>>> import numpy as np
>>> np.set_printoptions(suppress=True, linewidth=200)
>>> arr = np.array([[-0.99, -5.99, 30.99, -6.04],
...     [-8.0, 13.01, -1.03, 13.0],
...     [-8.02, -8.98, 22.0, -8.99],
...     [-4.03, 4.02, -17.95, 4.0],
...     [2.99, 11.97, -23.99, 11.98],
...     [5.99, -10.99, 22.03, -10.98]])
>>> np.linalg.cond(arr) > 100
np.True_
>>> G = arr.T @ arr
>>> (arr @ arr.T).shape
(6, 6)
>>> np.allclose(G, G.T)
True
>>> np.linalg.matrix_rank(G)
np.int64(4)
>>> left, s, vt = np.linalg.svd(arr)
>>> s.round(2)
array([60.23, 20.06, 10.99,  0.03])
>>> np.argmax(s[:-1] / (s[1:] + 1e-6)) + 1
np.int64(3)
>>> Y = left[:, :3] @ np.diag(s[:3]) @ vt[:3]
>>> np.linalg.matrix_rank(arr, rtol=0.05)
np.int64(3)
>>> np.linalg.matrix_rank(Y)
np.int64(3)
>>> round(np.linalg.norm(arr[0], 1), 2), round(np.linalg.norm(arr[0], np.inf), 2)
(np.float64(44.01), np.float64(30.99))
>>> np.linalg.norm(arr, axis=1).argmax()
np.int64(0)
>>> feats = np.loadtxt("m.csv", delimiter=",")
>>> feats.round(2) + 0
array([[ 1.31, -0.41,  0.52, -0.03, -0.18,  0.47, -0.98,  0.07,  0.62,  2.29],
       [ 1.32, -0.48,  0.52,  0.  , -0.2 ,  0.44, -0.98,  0.06,  0.54,  2.3 ],
       [ 0.75, -1.74,  0.13,  0.61, -0.64, -0.32, -0.53, -0.27, -1.59,  1.28],
       [-0.46, -1.36, -0.35,  0.64, -0.48, -0.76,  0.37, -0.33, -2.16, -0.83],
       [-0.73, -1.05, -0.44,  0.55, -0.36, -0.77,  0.57, -0.3 , -2.01, -1.3 ],
       [-1.32,  0.55, -0.51, -0.03,  0.23, -0.42,  0.98, -0.04, -0.45, -2.3 ],
       [ 0.66, -1.77,  0.09,  0.64, -0.65, -0.38, -0.47, -0.29, -1.7 ,  1.13],
       [ 0.89, -1.66,  0.2 ,  0.56, -0.62, -0.22, -0.64, -0.24, -1.36,  1.54],
       [-1.29,  0.27, -0.53,  0.09,  0.13, -0.52,  0.97, -0.1 , -0.79, -2.26],
       [ 1.28, -1.01,  0.44,  0.22, -0.39,  0.22, -0.95, -0.06, -0.17,  2.23],
       [-1.32,  0.52, -0.51, -0.02,  0.22, -0.43,  0.98, -0.05, -0.48, -2.3 ],
       [ 0.68,  1.12,  0.42, -0.57,  0.38,  0.77, -0.53,  0.31,  2.05,  1.21],
       [ 0.83,  0.92,  0.46, -0.51,  0.31,  0.76, -0.64,  0.29,  1.92,  1.46],
       [-0.12,  1.73,  0.14, -0.7 ,  0.62,  0.62,  0.06,  0.34,  2.13, -0.19],
       [-0.93, -0.75, -0.49,  0.46, -0.25, -0.74,  0.72, -0.26, -1.79, -1.65],
       [-0.5 , -1.32, -0.36,  0.63, -0.46, -0.76,  0.4 , -0.33, -2.15, -0.9 ],
       [ 0.06, -1.71, -0.17,  0.7 , -0.61, -0.64, -0.01, -0.34, -2.16,  0.07],
       [ 0.51, -1.79,  0.02,  0.67, -0.65, -0.46, -0.35, -0.31, -1.87,  0.86],
       [-0.21,  1.76,  0.1 , -0.7 ,  0.64,  0.59,  0.13,  0.34,  2.09, -0.34],
       [ 0.76,  1.02,  0.44, -0.54,  0.35,  0.77, -0.59,  0.3 ,  1.99,  1.34],
       [ 1.29, -0.27,  0.53, -0.09, -0.13,  0.52, -0.97,  0.1 ,  0.79,  2.26],
       [ 0.19,  1.58,  0.26, -0.69,  0.56,  0.71, -0.17,  0.35,  2.2 ,  0.35],
       [ 1.32, -0.51,  0.52,  0.01, -0.21,  0.43, -0.98,  0.05,  0.5 ,  2.3 ],
       [ 1.01,  0.61,  0.51, -0.41,  0.19,  0.73, -0.77,  0.24,  1.68,  1.78],
       [ 0.8 , -1.72,  0.15,  0.6 , -0.63, -0.29, -0.57, -0.26, -1.52,  1.36],
       [ 0.88, -1.67,  0.2 ,  0.56, -0.62, -0.23, -0.63, -0.24, -1.38,  1.51]])
>>> C = feats[[4, 25]].astype(float)
>>> for _ in range(4):
...     idx = np.linalg.norm(feats[:, None] - C, axis=-1).argmin(axis=1)
...     C = np.array([feats[idx == j].mean(axis=0) for j in range(2)])
... 
>>> idx
array([1, 1, 1, 0, 0, 0, 1, 1, 0, 1, 0, 1, 1, 1, 0, 0, 0, 1, 1, 1, 1, 1, 1, 1, 1, 1])
>>> C.round(2)
array([[-0.81, -0.61, -0.42,  0.38, -0.2 , -0.63,  0.62, -0.22, -1.5 , -1.43],
       [ 0.78, -0.24,  0.31, -0.02, -0.1 ,  0.28, -0.59,  0.04,  0.38,  1.37]])
>>> np.abs(C[1] - C[0]).argmax()
np.int64(9)
>>> np.bincount(idx)
array([ 8, 18])
